In [1]: import numpy as np

In [2]: np.set_printoptions(suppress=True, linewidth=140)

In [3]: mat = np.load("dump.npy")

In [4]: mat
Out[4]: 
array([[-1.986,  0.576, 19.295],
       [ 0.255,  1.194, 19.091],
       [-1.104, -0.494, 18.18 ],
       [ 0.354, -0.785, 20.057],
       [ 0.663,  0.061, 19.853],
       [-0.333, -0.433, 19.677],
       [ 0.307, -0.184, 20.775],
       [ 2.93 , -0.077, 19.187],
       [ 0.773,  0.034, 18.645],
       [-1.812, -0.219, 23.785],
       [-0.491,  0.318, 20.293],
       [ 0.213, -0.205, 20.397],
       [-0.499, -0.506, 18.811],
       [ 0.294,  0.182, 19.237],
       [ 0.693, -0.005, 21.202],
       [-1.435, -0.125, 19.687],
       [ 0.191, -0.948, 20.856]])

In [5]: x0 = np.array([2, 0, -2])

In [6]: target = mat @ x0

In [7]: c, lr = np.zeros(3), 1 / np.linalg.norm(mat, 2) ** 2

In [8]: for i in range(6):
   ...:     c -= lr * mat.T @ (mat @ c - target)
   ...:     if i % 2 == 0: print(i, round(np.linalg.norm(mat @ c - target), 3))
   ...: 
0 9.226
2 9.167
4 9.109

In [9]: c.round(3)
Out[9]: array([ 0.045,  0.01 , -2.007])

In [10]: np.round(np.linalg.cond(mat), 3)
Out[10]: np.float64(40.844)

In [11]: cent = mat[[14, 10]].astype(float)

In [12]: for _ in range(6):
    ...:     labels = np.linalg.norm(mat[:, None] - cent, axis=-1).argmin(axis=1)
    ...:     cent = np.array([mat[labels == j].mean(axis=0) for j in range(2)])
    ...: 

In [13]: labels
Out[13]: array([1, 1, 1, 0, 0, 1, 0, 0, 1, 0, 1, 0, 1, 1, 0, 1, 0])

In [14]: cent.round(3)
Out[14]: 
array([[ 0.442, -0.295, 20.764],
       [-0.503,  0.083, 19.213]])

In [15]: np.bincount(labels)
Out[15]: array([8, 9])

In [16]: labels = mat[:, 2] > np.median(mat[:, 2])

In [17]: u = mat[labels].mean(axis=0) - mat[~labels].mean(axis=0)

In [18]: u.round(3)
Out[18]: array([ 0.138, -0.285,  1.812])

In [19]: ((mat - mat.mean(axis=0)) @ u > 0).astype(int)
Out[19]: array([0, 0, 0, 1, 0, 0, 1, 0, 0, 1, 1, 1, 0, 0, 1, 0, 1])
